>>> import numpy as np
>>> np.set_printoptions(precision=3, suppress=True, linewidth=140)
>>> def rd(a):
...     return np.round(a, 3) + 0
... 
>>> X = np.loadtxt("out17.csv", delimiter=",")
>>> X
array([[-1.6,  0.1,  0.4, -0.4,  0. ,  0.1, -1. ,  0.7],
       [-0.9,  0.1,  0.7,  0.7, -0.4, -1.2,  1.3,  1.6],
       [-7. , -8. ,  6. ,  6. , 13. , -6. , 14. , -5. ],
       [-0.4, -0.7, -0.8, -1.3,  1. ,  0.2, -2.1,  0.7],
       [-1.4, -0.7, -1. ,  1.3, -1.7,  1. ,  0.8, -0.4],
       [ 1.5,  0.1, -1.2,  0.1, -2.2,  0.8,  0.6,  0. ],
       [ 0.6,  0.9,  0.3,  0.1, -0.4, -0.3, -0.2,  0.2],
       [ 0.3,  0.3,  0.7,  0.1, -0.9, -0.1,  1.1,  2.6],
       [ 1.6, -0.7, -0.4,  0.8,  0. ,  1.4, -1.2, -0.1],
       [ 0.2, -0.1,  0.6,  0.1, -0.3,  1.3,  1. ,  1.1],
       [-1.5, -0.5,  0.3, -0.6, -0.3, -1.5, -0.8,  0.3],
       [-0.9,  0.6, -0.9,  0.6,  0.8, -0.4, -0.2,  0. ],
       [ 1. , -0.7, -2.6,  0.3, -0.3,  0. , -2.2,  0.7],
       [ 0. ,  0.2,  2.2,  1.6,  0.1, -0.4, -1.3,  0.6],
       [ 0.4,  1.2,  1.2,  0.1,  0.5,  0.5,  0. , -0.6],
       [ 1.4, -0.1,  0.2,  0.2, -0.4,  0.8, -0.3,  0.5],
       [-0.2,  0.1,  0.4,  0.1,  0.3,  1.3, -1.5,  0.4],
       [-0.2, -0.5,  0.2, -0.8,  0.7,  0.2,  1.3,  1.2],
       [-0.2,  1.4, -1.5, -0.2,  0.1,  0.2, -1.4, -0.9]])
>>> Ac = X - X.mean(axis=0)
>>> U, sigma, Vt = np.linalg.svd(Ac, full_matrices=False)
>>> np.linalg.matrix_rank(Ac)
np.int64(8)
>>> np.searchsorted(np.cumsum(sigma ** 2) / (sigma ** 2).sum(), 0.9) + 1
np.int64(2)
>>> (np.sign(U[:, 0]) == np.sign(U[0, 0])).astype(int)
array([1, 0, 0, 1, 1, 1, 1, 1, 1, 1, 1, 1, 1, 1, 1, 1, 1, 0, 1])
>>> rd(Ac.mean(axis=0))
array([0., 0., 0., 0., 0., 0., 0., 0.])
>>> np.abs(U[:, 0]).argmax()
np.int64(2)
>>> rd((sigma ** 2).sum() ** 2 / (sigma ** 4).sum())
np.float64(1.337)
>>> print(np.abs(Vt[0]).argmax())
6
>>> rd(sigma ** 2 / (sigma ** 2).sum())
array([0.863, 0.04 , 0.03 , 0.024, 0.017, 0.012, 0.01 , 0.005])
>>> print(rd(np.abs(Vt[-1])))
[0.179 0.416 0.315 0.51  0.372 0.278 0.027 0.469]
>>> print(rd(sigma))
[24.756  5.304  4.63   4.093  3.448  2.918  2.712  1.817]
>>> W0 = np.load("case17.npy")
>>> W0
array([[0, 0, 0, 1, 0, 1, 0, 0, 0, 1, 0, 0],
       [0, 0, 0, 0, 0, 0, 0, 1, 0, 1, 0, 1],
       [0, 0, 0, 0, 0, 0, 0, 0, 0, 0, 0, 0],
       [1, 0, 0, 0, 0, 0, 0, 0, 0, 0, 0, 0],
       [0, 0, 0, 0, 0, 0, 0, 0, 0, 0, 1, 0],
       [1, 0, 0, 0, 0, 0, 0, 0, 1, 0, 1, 0],
       [0, 0, 0, 0, 0, 0, 0, 1, 1, 0, 0, 0],
       [0, 1, 0, 0, 0, 0, 1, 0, 1, 0, 0, 0],
       [0, 0, 0, 0, 0, 1, 1, 1, 0, 0, 1, 0],
       [1, 1, 0, 0, 0, 0, 0, 0, 0, 0, 0, 0],
       [0, 0, 0, 0, 1, 1, 0, 0, 1, 0, 0, 0],
       [0, 1, 0, 0, 0, 0, 0, 0, 0, 0, 0, 0]])
>>> x = np.array([3, 6, 6, 0, -5, 1, 3, 5])
>>> a = np.maximum(X @ x, 0)
>>> rd(X.T @ a)
array([ 38.13,  31.63,  71.27,  36.57, -59.15,  13.18,  55.5 , 124.89])
>>> print(rd(np.tanh(X @ x)))
[-0.834  1.    -1.    -1.    -1.     1.     1.     1.    -1.     1.    -1.    -1.    -1.     1.     1.     1.    -0.291  1.    -1.   ]
>>> np.flatnonzero(a > 1e-9)
array([ 1,  5,  6,  7,  9, 13, 14, 15, 17])
>>> rng = np.random.default_rng(50)
>>> lab = rng.permutation(12)
>>> lab
array([10,  4,  7,  3,  2,  1, 11,  8,  0,  9,  6,  5])
>>> A2 = W0[lab][:, lab]
>>> np.diag(A2)
array([0, 0, 0, 0, 0, 0, 0, 0, 0, 0, 0, 0])
>>> np.allclose(A2, W0)
False
>>> rd(np.sort(np.abs(np.linalg.eigvals(A2))))
array([0.   , 0.   , 0.106, 0.701, 0.861, 1.   , 1.547, 1.644, 1.732, 1.732, 2.177, 2.814])
>>> ev, V = np.linalg.eigh(W0)
>>> x = np.array([-2, 2, 3, 2, -3, 1, 0, 1, -2, -2, 3, -1])
>>> x @ W0 @ x
np.int64(-44)
>>> rd(np.linalg.eigvalsh(W0[1:, 1:]))
array([-1.95 , -1.594, -1.305, -0.751,  0.   ,  0.   ,  0.   ,  0.137,  1.03 ,  1.722,  2.71 ])
>>> A2 = np.array([[0, 7], [-7, -1]])
>>> mat = np.kron(np.eye(2, dtype=int), A2)
>>> mat
array([[ 0,  7,  0,  0],
       [-7, -1,  0,  0],
       [ 0,  0,  0,  7],
       [ 0,  0, -7, -1]])
>>> (np.linalg.matrix_power((W0 != 0) + (W0.T != 0) + np.eye(12), 12) > 0).astype(int)
array([[1, 1, 0, 1, 1, 1, 1, 1, 1, 1, 1, 1],
       [1, 1, 0, 1, 1, 1, 1, 1, 1, 1, 1, 1],
       [0, 0, 1, 0, 0, 0, 0, 0, 0, 0, 0, 0],
       [1, 1, 0, 1, 1, 1, 1, 1, 1, 1, 1, 1],
       [1, 1, 0, 1, 1, 1, 1, 1, 1, 1, 1, 1],
       [1, 1, 0, 1, 1, 1, 1, 1, 1, 1, 1, 1],
       [1, 1, 0, 1, 1, 1, 1, 1, 1, 1, 1, 1],
       [1, 1, 0, 1, 1, 1, 1, 1, 1, 1, 1, 1],
       [1, 1, 0, 1, 1, 1, 1, 1, 1, 1, 1, 1],
       [1, 1, 0, 1, 1, 1, 1, 1, 1, 1, 1, 1],
       [1, 1, 0, 1, 1, 1, 1, 1, 1, 1, 1, 1],
       [1, 1, 0, 1, 1, 1, 1, 1, 1, 1, 1, 1]])
>>> rd(np.sort(np.linalg.eigvals(W0).real))
array([-2.177, -1.732, -1.547, -1.   , -0.701,  0.   ,  0.   ,  0.106,  0.861,  1.644,  1.732,  2.814])
>>> rd(np.linalg.det(W0))
np.float64(0.0)
>>> E = np.array([[9, 9, 5, 1, 1, 7, 6, 7, 1, 0],
...     [9, 0, 6, 0, 6, 4, 4, 4, 7, 2],
...     [0, 3, 6, 6, 8, 1, 9, 3, 7, 8],
...     [5, 5, 6, 3, 7, 0, 2, 0, 9, 9]])
>>> print(E)
[[9 9 5 1 1 7 6 7 1 0]
 [9 0 6 0 6 4 4 4 7 2]
 [0 3 6 6 8 1 9 3 7 8]
 [5 5 6 3 7 0 2 0 9 9]]
>>> A2 = E / np.linalg.norm(E, axis=1, keepdims=True)
>>> G = A2 @ A2.T
>>> rd(np.degrees(np.arccos(np.clip(G[0, 2], -1, 1))))
np.float64(61.588)
>>> rd(np.linalg.norm(A2, axis=1))
array([1., 1., 1., 1.])
>>> u = np.array([-3, 1, 3])
>>> np.convolve(E[2], u)
array([  0,  -9, -15,  -3,   0,  23,  -2,   3,   9,  -8,  29,  24])
>>> np.correlate(E[2], E[0], "full")
array([  0,   0,   3,  27,  66, 107, 138, 115, 155, 160, 258, 277, 240, 192, 120, 151, 130, 135,  72])
>>> A2 = E / np.sqrt((E ** 2).mean(axis=1, keepdims=True))
>>> rd(np.linalg.norm(A2, axis=1))
array([3.162, 3.162, 3.162, 3.162])
>>> u, r1 = E[0], E[3]
>>> u @ u
np.int64(324)
>>> p = (u @ r1) / (u @ u) * u
>>> print(rd((r1 - p) @ u))
0.0
>>> rd(np.linalg.norm(u + r1) ** 2 + np.linalg.norm(u - r1) ** 2)
np.float64(1268.0)
>>> print(rd(p))
[4.194 4.194 2.33  0.466 0.466 3.262 2.796 3.262 0.466 0.   ]
>>> np.linalg.matrix_rank(np.outer(u, r1))
np.int64(1)
>>> x = np.array([0, 2, 0, 2, 2, 2, 0, 2, 1, 0])
>>> print((E * x).sum(axis=1))
[51 35 49 39]
>>> print(E @ np.ones(10))
[46. 42. 51. 46.]
>>> np.linalg.norm(E @ x) <= np.linalg.norm(E, 2) * np.linalg.norm(x) + 1e-9
np.True_
>>> E * x
array([[ 0, 18,  0,  2,  2, 14,  0, 14,  1,  0],
       [ 0,  0,  0,  0, 12,  8,  0,  8,  7,  0],
       [ 0,  6,  0, 12, 16,  2,  0,  6,  7,  0],
       [ 0, 10,  0,  6, 14,  0,  0,  0,  9,  0]])
>>> E @ (2 * x)
array([102,  70,  98,  78])
>>> print(E @ np.eye(10)[8])
[1. 7. 7. 9.]
>>> F = np.load("m.npy")
>>> F
array([[2, 0, 1, 0, 1, 2, 1, 2, 2, 0, 2],
       [3, 2, 2, 3, 3, 1, 0, 2, 2, 1, 0],
       [1, 2, 1, 1, 3, 0, 0, 3, 3, 0, 2],
       [0, 0, 2, 3, 2, 2, 3, 0, 2, 2, 2],
       [0, 3, 3, 2, 2, 3, 2, 2, 1, 1, 1],
       [3, 1, 2, 2, 2, 3, 1, 0, 2, 3, 3],
       [2, 0, 2, 0, 0, 1, 3, 0, 3, 1, 1],
       [0, 3, 1, 0, 3, 2, 1, 3, 1, 2, 0],
       [3, 2, 2, 0, 1, 2, 1, 0, 1, 3, 3],
       [1, 2, 0, 1, 2, 3, 1, 1, 2, 1, 0],
       [0, 0, 2, 1, 2, 2, 0, 1, 2, 0, 0]])
>>> lab = rng.permutation(11)
>>> lab
array([ 6,  8,  0,  4, 10,  9,  1,  5,  7,  3,  2])
>>> A2 = F[lab][:, lab]
>>> print(np.allclose(A2, F))
False
>>> A2
array([[3, 3, 2, 0, 1, 1, 0, 1, 0, 0, 2],
       [1, 1, 3, 1, 3, 3, 2, 2, 0, 0, 2],
       [1, 2, 2, 1, 2, 0, 0, 2, 2, 0, 1],
       [2, 1, 0, 2, 1, 1, 3, 3, 2, 2, 3],
       [0, 2, 0, 2, 0, 0, 0, 2, 1, 1, 2],
       [1, 2, 1, 2, 0, 1, 2, 3, 1, 1, 0],
       [0, 2, 3, 3, 0, 1, 2, 1, 2, 3, 2],
       [1, 2, 3, 2, 3, 3, 1, 3, 0, 2, 2],
       [1, 1, 0, 3, 0, 2, 3, 2, 3, 0, 1],
       [3, 2, 0, 2, 2, 2, 0, 2, 0, 3, 2],
       [0, 3, 1, 3, 2, 0, 2, 0, 3, 1, 1]])
>>> np.diag(A2)
array([3, 1, 2, 2, 0, 1, 2, 3, 3, 3, 1])
>>> rd(np.sort(np.abs(np.linalg.eigvals(A2))))
array([ 0.497,  1.814,  1.814,  2.161,  2.161,  2.37 ,  2.748,  3.74 ,  3.828,  3.828, 16.676])
